>>> import numpy as np
>>> import numpy.linalg as la
>>> np.set_printoptions(precision=1, suppress=True, linewidth=200, sign=" ")
>>> F = np.load("run11.npy")
>>> print(F)
[[ 2  4 -2  4 -4  2]
 [ 2  4 -2  4 -4  2]
 [ 0  0  0  0  0  0]
 [ 0  0  0  0  0  0]
 [ 0  0  0  0  0  0]
 [-3 -6  3 -6  6 -3]]
>>> cov = F.T @ F
>>> np.round(la.eigvalsh(cov)[::-1], 1) + 0
array([ 255.,    0.,    0.,    0.,    0.,    0.])
>>> print(np.round(la.svd(F, compute_uv=False) ** 2, 1) + 0)
[ 255.    0.    0.    0.    0.    0.]
>>> print(la.matrix_rank(cov))
1
>>> print(np.diag(cov))
[ 17  68  17  68  68  17]
>>> (F + F.T) / 2
array([[ 2. ,  3. , -1. ,  2. , -2. , -0.5],
       [ 3. ,  4. , -1. ,  2. , -2. , -2. ],
       [-1. , -1. ,  0. ,  0. ,  0. ,  1.5],
       [ 2. ,  2. ,  0. ,  0. ,  0. , -3. ],
       [-2. , -2. ,  0. ,  0. ,  0. ,  3. ],
       [-0.5, -2. ,  1.5, -3. ,  3. , -3. ]])
>>> (F - F.T) / 2
array([[ 0. ,  1. , -1. ,  2. , -2. ,  2.5],
       [-1. ,  0. , -1. ,  2. , -2. ,  4. ],
       [ 1. ,  1. ,  0. ,  0. ,  0. , -1.5],
       [-2. , -2. ,  0. ,  0. ,  0. ,  3. ],
       [ 2. ,  2. ,  0. ,  0. ,  0. , -3. ],
       [-2.5, -4. ,  1.5, -3. ,  3. ,  0. ]])
>>> np.round(np.sort(np.abs(la.eigvals(F))), 1) + 0
array([ 0.,  0.,  0.,  0.,  0.,  3.])
>>> rng = np.random.default_rng(63)
>>> labels = rng.integers(0, 2, 10)
>>> mat = np.triu((labels[:, None] == labels) & (rng.random((10, 10)) < 0.8), 1).astype(int)
>>> mat += mat.T
>>> mat
array([[ 0,  0,  0,  0,  0,  1,  0,  0,  1,  1],
       [ 0,  0,  1,  1,  1,  0,  0,  1,  0,  0],
       [ 0,  1,  0,  1,  1,  0,  1,  1,  0,  0],
       [ 0,  1,  1,  0,  1,  0,  1,  1,  0,  0],
       [ 0,  1,  1,  1,  0,  0,  1,  1,  0,  0],
       [ 1,  0,  0,  0,  0,  0,  0,  0,  0,  1],
       [ 0,  0,  1,  1,  1,  0,  0,  0,  0,  0],
       [ 0,  1,  1,  1,  1,  0,  0,  0,  0,  0],
       [ 1,  0,  0,  0,  0,  0,  0,  0,  0,  0],
       [ 1,  0,  0,  0,  0,  1,  0,  0,  0,  0]])
>>> ang = np.radians(72)
>>> Rm = np.eye(10)
>>> Rm[9, 9] = Rm[6, 6] = np.cos(ang)
>>> Rm[9, 6], Rm[6, 9] = -np.sin(ang), np.sin(ang)
>>> Rm
array([[ 1. ,  0. ,  0. ,  0. ,  0. ,  0. ,  0. ,  0. ,  0. ,  0. ],
       [ 0. ,  1. ,  0. ,  0. ,  0. ,  0. ,  0. ,  0. ,  0. ,  0. ],
       [ 0. ,  0. ,  1. ,  0. ,  0. ,  0. ,  0. ,  0. ,  0. ,  0. ],
       [ 0. ,  0. ,  0. ,  1. ,  0. ,  0. ,  0. ,  0. ,  0. ,  0. ],
       [ 0. ,  0. ,  0. ,  0. ,  1. ,  0. ,  0. ,  0. ,  0. ,  0. ],
       [ 0. ,  0. ,  0. ,  0. ,  0. ,  1. ,  0. ,  0. ,  0. ,  0. ],
       [ 0. ,  0. ,  0. ,  0. ,  0. ,  0. ,  0.3,  0. ,  0. ,  1. ],
       [ 0. ,  0. ,  0. ,  0. ,  0. ,  0. ,  0. ,  1. ,  0. ,  0. ],
       [ 0. ,  0. ,  0. ,  0. ,  0. ,  0. ,  0. ,  0. ,  1. ,  0. ],
       [ 0. ,  0. ,  0. ,  0. ,  0. ,  0. , -1. ,  0. ,  0. ,  0.3]])
>>> Y = mat @ Rm.T
>>> la.svd(mat, compute_uv=False), la.svd(Y, compute_uv=False)
(array([ 4.4,  2.2,  1.8,  1.5,  1. ,  1. ,  1. ,  1. ,  0.4,  0.3]), array([ 4.4,  2.2,  1.8,  1.5,  1. ,  1. ,  1. ,  1. ,  0.4,  0.3]))
>>> labels = rng.permutation(10)
>>> print(labels)
[ 7  9  2  3  5  4  1  0  6  8]
>>> Y = Rm[labels][:, labels]
>>> np.round(np.trace(Y), 1)
np.float64(8.6)
>>> np.allclose(Y, Rm)
False
>>> np.sort(np.abs(la.eigvals(Y)))
array([ 1.,  1.,  1.,  1.,  1.,  1.,  1.,  1.,  1.,  1.])
>>> M = np.loadtxt("w.csv", delimiter=",")
>>> M
array([[ 0.,  0.,  1.,  1.,  1.,  1.,  1.,  0.,  0.,  0.,  0.],
       [ 0.,  0.,  0.,  0.,  0.,  0.,  0.,  1.,  1.,  1.,  0.],
       [ 1.,  0.,  0.,  1.,  1.,  1.,  0.,  0.,  0.,  0.,  0.],
       [ 1.,  0.,  1.,  0.,  1.,  1.,  0.,  0.,  0.,  0.,  0.],
       [ 1.,  0.,  1.,  1.,  0.,  1.,  1.,  0.,  0.,  0.,  0.],
       [ 1.,  0.,  1.,  1.,  1.,  0.,  0.,  0.,  0.,  0.,  0.],
       [ 1.,  0.,  0.,  0.,  1.,  0.,  0.,  0.,  0.,  0.,  0.],
       [ 0.,  1.,  0.,  0.,  0.,  0.,  0.,  0.,  1.,  1.,  0.],
       [ 0.,  1.,  0.,  0.,  0.,  0.,  0.,  1.,  0.,  1.,  0.],
       [ 0.,  1.,  0.,  0.,  0.,  0.,  0.,  1.,  1.,  0.,  0.],
       [ 0.,  0.,  0.,  0.,  0.,  0.,  0.,  0.,  0.,  0.,  0.]])
>>> vals, vecs = la.eigh(M)
>>> round(vals.sum(), 1), np.trace(M)
(np.float64(0.0), np.float64(0.0))
>>> la.svd(M, compute_uv=False)
array([ 4.2,  3. ,  1.7,  1. ,  1. ,  1. ,  1. ,  1. ,  1. ,  0.5,  0. ])
>>> np.unique(vals.round(6) + 0, return_counts=True)[1]
array([ 1,  6,  1,  1,  1,  1])
>>> np.round(vecs.T @ vecs, 1) + 0
array([[ 1.,  0.,  0.,  0.,  0.,  0.,  0.,  0.,  0.,  0.,  0.],
       [ 0.,  1.,  0.,  0.,  0.,  0.,  0.,  0.,  0.,  0.,  0.],
       [ 0.,  0.,  1.,  0.,  0.,  0.,  0.,  0.,  0.,  0.,  0.],
       [ 0.,  0.,  0.,  1.,  0.,  0.,  0.,  0.,  0.,  0.,  0.],
       [ 0.,  0.,  0.,  0.,  1.,  0.,  0.,  0.,  0.,  0.,  0.],
       [ 0.,  0.,  0.,  0.,  0.,  1.,  0.,  0.,  0.,  0.,  0.],
       [ 0.,  0.,  0.,  0.,  0.,  0.,  1.,  0.,  0.,  0.,  0.],
       [ 0.,  0.,  0.,  0.,  0.,  0.,  0.,  1.,  0.,  0.,  0.],
       [ 0.,  0.,  0.,  0.,  0.,  0.,  0.,  0.,  1.,  0.,  0.],
       [ 0.,  0.,  0.,  0.,  0.,  0.,  0.,  0.,  0.,  1.,  0.],
       [ 0.,  0.,  0.,  0.,  0.,  0.,  0.,  0.,  0.,  0.,  1.]])
>>> la.matrix_rank(F, rtol=0.1)
np.int64(1)
>>> np.argsort(-la.norm(F, axis=0).round(6), kind="stable")[:3]
array([ 1,  3,  4])
>>> print(round(la.norm(F, 2) / la.norm(F), 1))
1.0
>>> Y = np.array([[3, 1], [1, 2]])
>>> Z = np.array([[6, 2, 7, 9, 7, 5, 9, 6],
...     [9, 7, 0, 6, 1, 1, 5, 4],
...     [9, 2, 4, 4, 9, 5, 4, 3],
...     [6, 0, 4, 6, 2, 4, 0, 1],
...     [7, 4, 6, 7, 9, 7, 9, 3],
...     [8, 2, 5, 4, 1, 4, 1, 4],
...     [8, 6, 0, 3, 0, 9, 8, 9],
...     [9, 1, 1, 6, 8, 2, 2, 7]])
>>> W0 = np.block([[Y, np.zeros((2, 8))], [np.zeros((8, 2)), Z]])
>>> W0
array([[ 3.,  1.,  0.,  0.,  0.,  0.,  0.,  0.,  0.,  0.],
       [ 1.,  2.,  0.,  0.,  0.,  0.,  0.,  0.,  0.,  0.],
       [ 0.,  0.,  6.,  2.,  7.,  9.,  7.,  5.,  9.,  6.],
       [ 0.,  0.,  9.,  7.,  0.,  6.,  1.,  1.,  5.,  4.],
       [ 0.,  0.,  9.,  2.,  4.,  4.,  9.,  5.,  4.,  3.],
       [ 0.,  0.,  6.,  0.,  4.,  6.,  2.,  4.,  0.,  1.],
       [ 0.,  0.,  7.,  4.,  6.,  7.,  9.,  7.,  9.,  3.],
       [ 0.,  0.,  8.,  2.,  5.,  4.,  1.,  4.,  1.,  4.],
       [ 0.,  0.,  8.,  6.,  0.,  3.,  0.,  9.,  8.,  9.],
       [ 0.,  0.,  9.,  1.,  1.,  6.,  8.,  2.,  2.,  7.]])
>>> labels = rng.permutation(10)
>>> labels
array([ 1,  2,  3,  5,  4,  7,  6,  8,  9,  0])
>>> Y = W0[labels][:, labels]
>>> np.allclose(Y, W0)
False
>>> Y
array([[ 2.,  0.,  0.,  0.,  0.,  0.,  0.,  0.,  0.,  1.],
       [ 0.,  6.,  2.,  9.,  7.,  5.,  7.,  9.,  6.,  0.],
       [ 0.,  9.,  7.,  6.,  0.,  1.,  1.,  5.,  4.,  0.],
       [ 0.,  6.,  0.,  6.,  4.,  4.,  2.,  0.,  1.,  0.],
       [ 0.,  9.,  2.,  4.,  4.,  5.,  9.,  4.,  3.,  0.],
       [ 0.,  8.,  2.,  4.,  5.,  4.,  1.,  1.,  4.,  0.],
       [ 0.,  7.,  4.,  7.,  6.,  7.,  9.,  9.,  3.,  0.],
       [ 0.,  8.,  6.,  3.,  0.,  9.,  0.,  8.,  9.,  0.],
       [ 0.,  9.,  1.,  6.,  1.,  2.,  8.,  2.,  7.,  0.],
       [ 1.,  0.,  0.,  0.,  0.,  0.,  0.,  0.,  0.,  3.]])
>>> print(np.diag(Y))
[ 2.  6.  7.  6.  4.  4.  9.  8.  7.  3.]
>>> np.sort(np.abs(la.eigvals(Y)))
array([  1.4,   2.4,   2.4,   3.6,   4.7,   5. ,   5. ,   6.8,   6.8,  39.1])
>>> left, sig, Vt = la.svd(W0, full_matrices=False)
>>> (sig > 1e-8).sum()
np.int64(10)
>>> np.round(left.T @ left, 1) + 0
array([[ 1.,  0.,  0.,  0.,  0.,  0.,  0.,  0.,  0.,  0.],
       [ 0.,  1.,  0.,  0.,  0.,  0.,  0.,  0.,  0.,  0.],
       [ 0.,  0.,  1.,  0.,  0.,  0.,  0.,  0.,  0.,  0.],
       [ 0.,  0.,  0.,  1.,  0.,  0.,  0.,  0.,  0.,  0.],
       [ 0.,  0.,  0.,  0.,  1.,  0.,  0.,  0.,  0.,  0.],
       [ 0.,  0.,  0.,  0.,  0.,  1.,  0.,  0.,  0.,  0.],
       [ 0.,  0.,  0.,  0.,  0.,  0.,  1.,  0.,  0.,  0.],
       [ 0.,  0.,  0.,  0.,  0.,  0.,  0.,  1.,  0.,  0.],
       [ 0.,  0.,  0.,  0.,  0.,  0.,  0.,  0.,  1.,  0.],
       [ 0.,  0.,  0.,  0.,  0.,  0.,  0.,  0.,  0.,  1.]])
>>> left.shape, sig.shape, Vt.shape
((10, 10), (10,), (10, 10))
>>> np.abs(Vt[0])
array([ 0. ,  0. ,  0.5,  0.2,  0.2,  0.4,  0.3,  0.3,  0.4,  0.3])
>>> np.round(sig / sig[0], 1) + 0
array([ 1. ,  0.3,  0.2,  0.2,  0.2,  0.1,  0.1,  0.1,  0. ,  0. ])
>>> np.allclose(left * sig @ Vt, W0)
True
>>> vec = np.array([-3, 0, 0, 0, 2, 0, 3, -2, -2, 3])
>>> rhs = W0 @ vec
>>> beta, lr = np.zeros(10), 1 / la.norm(W0, 2) ** 2
>>> for i in range(250):
...     beta -= lr * W0.T @ (W0 @ beta - rhs)
...     if i % 50 == 0: print(i, round(la.norm(W0 @ beta - rhs), 1))
... 
0 36.2
50 10.3
100 7.0
150 5.3
200 4.3
>>> round(float(la.cond(W0)), 1)
80.1
>>> beta
array([-2.1, -0.8,  0.9, -1.5,  1. ,  0.3,  2.5, -1.8, -1. ,  2.2])
>>> (W0 != 0).astype(int)
array([[ 1,  1,  0,  0,  0,  0,  0,  0,  0,  0],
       [ 1,  1,  0,  0,  0,  0,  0,  0,  0,  0],
       [ 0,  0,  1,  1,  1,  1,  1,  1,  1,  1],
       [ 0,  0,  1,  1,  0,  1,  1,  1,  1,  1],
       [ 0,  0,  1,  1,  1,  1,  1,  1,  1,  1],
       [ 0,  0,  1,  0,  1,  1,  1,  1,  0,  1],
       [ 0,  0,  1,  1,  1,  1,  1,  1,  1,  1],
       [ 0,  0,  1,  1,  1,  1,  1,  1,  1,  1],
       [ 0,  0,  1,  1,  0,  1,  0,  1,  1,  1],
       [ 0,  0,  1,  1,  1,  1,  1,  1,  1,  1]])
>>> K = np.loadtxt("block13.csv", delimiter=",")
>>> K
array([[ 1.,  3.,  0.,  0.,  0.,  0.],
       [ 3., -2.,  0.,  0.,  0.,  0.],
       [-3.,  3.,  0.,  0.,  0.,  0.],
       [ 0.,  0.,  1.,  3.,  0.,  0.],
       [ 0.,  0.,  3., -2.,  0.,  0.],
       [ 0.,  0., -3.,  3.,  0.,  0.],
       [ 0.,  0.,  0.,  0.,  1.,  3.],
       [ 0.,  0.,  0.,  0.,  3., -2.],
       [ 0.,  0.,  0.,  0., -3.,  3.]])
>>> cov = K.T @ K
>>> np.trace(cov), (K ** 2).sum()
(np.float64(123.0), np.float64(123.0))
>>> la.svd(K, compute_uv=False) ** 2
array([ 32.6,  32.6,  32.6,   8.4,   8.4,   8.4])
>>> rank = la.matrix_rank(F)
>>> rank
np.int64(1)
>>> ns = la.svd(F)[2][rank:].T
>>> la.matrix_rank(F.T @ F), la.matrix_rank(F @ F.T)
(np.int64(1), np.int64(1))
>>> np.allclose(F @ ns, 0)
True
>>> [int(la.matrix_rank(F[:i])) for i in range(1, len(F) + 1)]
[1, 1, 1, 1, 1, 1]
>>> [int(la.matrix_rank(F[:, :j + 1])) for j in range(6)]
[1, 1, 1, 1, 1, 1]
>>> ns @ ns.T
array([[ 0.9, -0.1,  0.1, -0.1,  0.1, -0.1],
       [-0.1,  0.7,  0.1, -0.3,  0.3, -0.1],
       [ 0.1,  0.1,  0.9,  0.1, -0.1,  0.1],
       [-0.1, -0.3,  0.1,  0.7,  0.3, -0.1],
       [ 0.1,  0.3, -0.1,  0.3,  0.7,  0.1],
       [-0.1, -0.1,  0.1, -0.1,  0.1,  0.9]])
>>> ang = np.radians(45)
>>> Rm = np.eye(6)
>>> Rm[3, 3] = Rm[1, 1] = np.cos(ang)
>>> Rm[3, 1], Rm[1, 3] = -np.sin(ang), np.sin(ang)
>>> Rm
array([[ 1. ,  0. ,  0. ,  0. ,  0. ,  0. ],
       [ 0. ,  0.7,  0. ,  0.7,  0. ,  0. ],
       [ 0. ,  0. ,  1. ,  0. ,  0. ,  0. ],
       [ 0. , -0.7,  0. ,  0.7,  0. ,  0. ],
       [ 0. ,  0. ,  0. ,  0. ,  1. ,  0. ],
       [ 0. ,  0. ,  0. ,  0. ,  0. ,  1. ]])
>>> Y = K @ Rm.T
>>> np.round(la.det(Rm), 1), round(float(np.trace(Rm)), 1)
(np.float64(1.0), 5.4)
>>> np.abs(Y - K).max(axis=0)
array([ 0. ,  2.1,  0. ,  2.1,  0. ,  0. ])
>>> Y = np.array([[3, -9], [1, 0], [9, 9], [-2, -4], [-6, 9], [5, -5]])
>>> Rm @ Y
array([[ 3. , -9. ],
       [-0.7, -2.8],
       [ 9. ,  9. ],
       [-2.1, -2.8],
       [-6. ,  9. ],
       [ 5. , -5. ]])
>>> la.matrix_rank(np.vstack([Rm, Y.T]))
np.int64(6)
>>> np.einsum("ik,kj->ji", Rm, Y)
array([[ 3. , -0.7,  9. , -2.1, -6. ,  5. ],
       [-9. , -2.8,  9. , -2.8,  9. , -5. ]])
>>> Y.T @ Rm.T
array([[ 3. , -0.7,  9. , -2.1, -6. ,  5. ],
       [-9. , -2.8,  9. , -2.8,  9. , -5. ]])
>>> feats = np.loadtxt("x.csv", delimiter=",")
>>> feats
array([[ 5.,  8., -5., -2., -8., -7.,  3., -9.,  4., -5.],
       [-3.,  2., -6.,  5.,  2., -6., -5., -5.,  4.,  7.],
       [ 4.,  3.,  8.,  3.,  3.,  7.,  3., -3.,  7.,  5.],
       [ 4., -5., -8., -1., -6., -8., -2.,  7.,  1., -5.],
       [-5.,  1.,  6.,  1., -1., -9.,  5., -9., -9., -8.],
       [ 8.,  1., -3.,  7.,  2., -6., -9.,  2.,  6., -9.],
       [-6.,  4., -9.,  7.,  7.,  4.,  1.,  5., -4., -9.],
       [ 1.,  0., -7.,  3., -7., -2.,  6.,  5.,  0.,  0.],
       [-9.,  9., -2.,  2.,  3.,  8., -9.,  5.,  2., -7.],
       [-3., -2., -6.,  8.,  6.,  4.,  4., -5., -4.,  2.]])
>>> vec = np.array([1, 0, 3, 0, 1, 1, 1, 2, 1, 1])
>>> rhs = feats @ vec
>>> beta, lr = np.zeros(10), 1 / la.norm(feats, 2) ** 2
>>> for i in range(300):
...     beta -= lr * feats.T @ (feats @ beta - rhs)
...     if i % 50 == 0: print(i, round(la.norm(feats @ beta - rhs), 1))
... 
0 28.3
50 2.1
100 1.0
150 0.5
200 0.2
250 0.1
>>> round(float(la.cond(feats)), 1)
17.4
>>> beta.round(1) + 0
array([ 1.,  0.,  3.,  0.,  1.,  1.,  1.,  2.,  1.,  1.])
